$ python3 -q
>>> import numpy as np
>>> from numpy import linalg as LA
>>> np.set_printoptions(precision=3, suppress=True, linewidth=140, legacy="1.25")
>>> X = np.load("out1.npy")
>>> X
array([[ 0,  0,  0],
       [-4, -2,  0],
       [ 2,  2, -2],
       [-2, -2,  2],
       [ 0,  2, -4],
       [ 2, -2,  6],
       [ 3, -1,  5]])
>>> U, sv, Vh = LA.svd(X)
>>> sv.round(3) + 0
array([10.104,  6.395,  0.   ])
>>> Y = U[:, :2] @ np.diag(sv[:2]) @ Vh[:2]
>>> np.round(LA.norm(X - Y, 2), 3), round(sv[2], 3)
(0.0, 0.0)
>>> print(Y.round(3) + 0)
[[ 0.  0.  0.]
 [-4. -2.  0.]
 [ 2.  2. -2.]
 [-2. -2.  2.]
 [ 0.  2. -4.]
 [ 2. -2.  6.]
 [ 3. -1.  5.]]
>>> print(np.round(np.abs(X - Y).max(), 3))
0.0
>>> LA.matrix_rank(X, rtol=0.05)
2
>>> LA.lstsq(X[:-1].T, X[-1])[2]
2
>>> np.round(np.trace(LA.pinv(X) @ X), 3)
2.0
>>> np.round(X @ LA.pinv(X) @ X, 3) + 0
array([[ 0.,  0.,  0.],
       [-4., -2.,  0.],
       [ 2.,  2., -2.],
       [-2., -2.,  2.],
       [ 0.,  2., -4.],
       [ 2., -2.,  6.],
       [ 3., -1.,  5.]])
>>> round(LA.norm(X, 2) / LA.norm(X), 3)
0.845
>>> W0 = np.load("x.npy")
>>> W0
array([[0, 0, 1, 0, 0, 0, 0],
       [0, 0, 1, 1, 0, 0, 0],
       [1, 1, 0, 0, 0, 0, 1],
       [0, 1, 0, 0, 1, 0, 1],
       [0, 0, 0, 1, 0, 0, 0],
       [0, 0, 0, 0, 0, 0, 0],
       [0, 0, 1, 1, 0, 0, 0]])
>>> U, sv, Vh = LA.svd(W0)
>>> evecs = Vh[:(sv > 1e-8).sum()]
>>> rng = np.random.default_rng(165359)
>>> vec = W0[4] + 2 * W0[1] + rng.integers(2) * np.eye(7)[1]
>>> vec
array([0., 0., 2., 3., 0., 0., 0.])
>>> np.diag(evecs.T @ evecs)
array([0.6, 0.4, 1. , 1. , 0.6, 0. , 0.4])
>>> round(float(LA.norm(vec - evecs.T @ evecs @ vec)), 3)
0.0
>>> np.allclose(evecs.T @ evecs @ vec, vec)
True
>>> W0 @ W0
array([[1, 1, 0, 0, 0, 0, 1],
       [1, 2, 0, 0, 1, 0, 2],
       [0, 0, 3, 2, 0, 0, 0],
       [0, 0, 2, 3, 0, 0, 0],
       [0, 1, 0, 0, 1, 0, 1],
       [0, 0, 0, 0, 0, 0, 0],
       [1, 2, 0, 0, 1, 0, 2]])
>>> W0.sum(axis=0)
array([1, 2, 3, 3, 1, 0, 2])
>>> print(np.trace(W0 @ W0 @ W0) // 6)
0
>>> Lm = np.diag(W0.sum(axis=1)) - W0
>>> print(LA.matrix_rank(Lm))
5
>>> (LA.eigvalsh(Lm) < 1e-8).sum()
2
>>> print(Lm)
[[ 1  0 -1  0  0  0  0]
 [ 0  2 -1 -1  0  0  0]
 [-1 -1  3  0  0  0 -1]
 [ 0 -1  0  3 -1  0 -1]
 [ 0  0  0 -1  1  0  0]
 [ 0  0  0  0  0  0  0]
 [ 0  0 -1 -1  0  0  2]]
>>> Lm @ np.ones(7)
array([0., 0., 0., 0., 0., 0., 0.])
>>> K = np.load("case2.npy")
>>> K
array([[0, 0, 0, 0, 0, 0, 0],
       [0, 0, 1, 1, 1, 0, 0],
       [0, 1, 0, 0, 1, 0, 0],
       [0, 1, 0, 0, 0, 0, 0],
       [0, 1, 1, 0, 0, 0, 0],
       [0, 0, 0, 0, 0, 0, 1],
       [0, 0, 0, 0, 0, 1, 0]])
>>> vec = np.array([7, 0, 6, 6, 2, 8, 2])
>>> h1 = np.maximum(K @ vec, 0)
>>> K * (h1 > 1e-9)[:, None]
array([[0, 0, 0, 0, 0, 0, 0],
       [0, 0, 1, 1, 1, 0, 0],
       [0, 1, 0, 0, 1, 0, 0],
       [0, 0, 0, 0, 0, 0, 0],
       [0, 1, 1, 0, 0, 0, 0],
       [0, 0, 0, 0, 0, 0, 1],
       [0, 0, 0, 0, 0, 1, 0]])
>>> G = X.T @ X
>>> np.round(LA.eigvalsh(G)[::-1], 3) + 0
array([102.098,  40.902,   0.   ])
>>> np.trace(G), (X ** 2).sum()
(143, 143)
>>> r = LA.matrix_rank(K)
>>> r
6
>>> ns = LA.svd(K)[2][r:].T
>>> np.allclose(K @ ns, 0)
True
>>> [int(LA.matrix_rank(K[:, :j + 1])) for j in range(7)]
[0, 1, 2, 3, 4, 5, 6]
>>> print(ns.shape)
(7, 1)
>>> print(LA.matrix_rank(K.T @ K), LA.matrix_rank(K @ K.T))
6 6
>>> t3 = np.stack([K, -2 * K, K[::-1]])
>>> (t3 @ K.T).shape
(3, 7, 7)
>>> LA.norm(t3, axis=(1, 2))
array([3.162, 6.325, 3.162])
>>> t3.shape
(3, 7, 7)
>>> J = np.array([[-1.4, 2.0, 1.4, 0.1],
...     [-0.2, 0.2, 0.3, 0.8],
...     [-0.8, -3.0, 0.5, -0.2],
...     [-0.7, -1.5, 0.5, 1.4],
...     [-0.9, -1.2, 0.5, -0.6],
...     [-0.7, -1.2, 0.3, -0.4],
...     [0.7, -1.0, -1.5, 1.3]])
>>> J[:, 2] *= 3
>>> J
array([[-1.4,  2. ,  4.2,  0.1],
       [-0.2,  0.2,  0.9,  0.8],
       [-0.8, -3. ,  1.5, -0.2],
       [-0.7, -1.5,  1.5,  1.4],
       [-0.9, -1.2,  1.5, -0.6],
       [-0.7, -1.2,  0.9, -0.4],
       [ 0.7, -1. , -4.5,  1.3]])
>>> np.round(np.trace(LA.pinv(K) @ K), 3)
6.0
>>> LA.lstsq(K[:-1].T, K[-1])[2]
5
>>> q, evecs = LA.qr(J[:, :1])[0], LA.qr(J[:, 1:])[0]
>>> sv = LA.svd(q.T @ evecs, compute_uv=False)
>>> np.round(LA.norm(q @ q.T - evecs @ evecs.T, 2), 3)
1.0
>>> np.degrees(np.arccos(sv.clip(0, 1)))
array([19.402])
>>> def softmax(z):
...     e = np.exp(z - z.max(axis=-1, keepdims=True))
...     return e / e.sum(axis=-1, keepdims=True)
... 
>>> softmax(J[1] + -1)
array([0.122, 0.182, 0.366, 0.331])
>>> softmax(J).sum(axis=1)
array([1., 1., 1., 1., 1., 1., 1.])
>>> scores = J @ J.T / np.sqrt(4)
>>> softmax(scores)[1] @ J
array([-1.004,  0.373,  2.688,  0.294])
>>> Y = J / np.sqrt((J ** 2).mean(axis=1, keepdims=True))
>>> print(LA.matrix_rank(Y) == LA.matrix_rank(J))
True
>>> Y = np.c_[J[:, :2] @ np.array([[-1, -2], [2, -2]]), np.array([-2, -1, -1, 2, 0, -2, -2])]
>>> Y
array([[ 5.4, -1.2, -2. ],
       [ 0.6,  0. , -1. ],
       [-5.2,  7.6, -1. ],
       [-2.3,  4.4,  2. ],
       [-1.5,  4.2,  0. ],
       [-1.7,  3.8, -2. ],
       [-2.7,  0.6, -2. ]])
>>> LA.matrix_rank(np.c_[J, Y])
5
>>> np.round(LA.lstsq(J, Y[:, 0])[0], 3) + 0
array([-1.,  2.,  0.,  0.])
>>> print(LA.matrix_rank(Y))
3
>>> np.round(LA.norm(Y - J @ LA.lstsq(J, Y)[0], axis=0), 3) + 0
array([0.   , 0.   , 3.004])
>>> m1 = np.array([[2, 2, 3, 4, 1, 0, 3],
...     [2, 4, 2, 3, 5, 4, 2],
...     [3, 2, 2, 1, 4, 1, 1],
...     [4, 3, 1, 0, 2, 3, 1],
...     [1, 5, 4, 2, 4, 3, 4],
...     [0, 4, 1, 3, 3, 4, 1],
...     [3, 2, 1, 1, 4, 1, 4]])
>>> t3 = np.stack([m1, 4 * m1, m1[::-1]])
>>> LA.norm(t3, axis=(1, 2))
array([19.596, 78.384, 19.596])
>>> t3.sum(axis=0)
array([[13, 12, 16, 21,  9,  1, 19],
       [10, 24, 11, 18, 28, 24, 11],
       [16, 15, 14,  7, 24,  8,  9],
       [24, 18,  6,  0, 12, 18,  6],
       [ 8, 27, 22, 11, 24, 16, 21],
       [ 2, 24,  7, 18, 20, 24,  7],
       [17, 12,  8,  9, 21,  5, 23]])
>>> np.einsum("bij,cij->bc", t3, t3)
array([[ 384, 1536,  318],
       [1536, 6144, 1272],
       [ 318, 1272,  384]])
>>> U, sv, Vh = LA.svd(m1, full_matrices=False)
>>> print(np.abs(U[:, 0]).round(6).argmax())
4
>>> print(np.cumsum(sv ** 2) / np.sum(sv ** 2))
[0.835 0.897 0.954 0.974 0.99  1.    1.   ]
>>> print(U.shape, sv.shape, Vh.shape)
(7, 7) (7,) (7, 7)
>>> np.allclose(U * sv @ Vh, m1)
True
>>> np.round(np.sqrt((sv ** 2).sum()), 3), round(LA.norm(m1), 3)
(19.596, 19.596)
>>> (sv > 1e-8).sum()
7
>>> print(sv / sv[0])
[1.    0.274 0.261 0.156 0.138 0.106 0.019]
>>> F = np.load("sample15.npy")
>>> F
array([[ 1,  1,  1],
       [ 5,  5,  5],
       [ 4,  4,  4],
       [ 5,  5,  5],
       [-1, -1, -1],
       [ 4,  4,  4],
       [ 3,  3,  3]])
>>> np.unique(F.round(6), axis=0).shape
(5, 3)
>>> F @ LA.pinv(F) @ F
array([[ 1.,  1.,  1.],
       [ 5.,  5.,  5.],
       [ 4.,  4.,  4.],
       [ 5.,  5.,  5.],
       [-1., -1., -1.],
       [ 4.,  4.,  4.],
       [ 3.,  3.,  3.]])
>>> np.abs(np.diag(LA.qr(F)[1])) > 1e-9
array([ True, False, False])
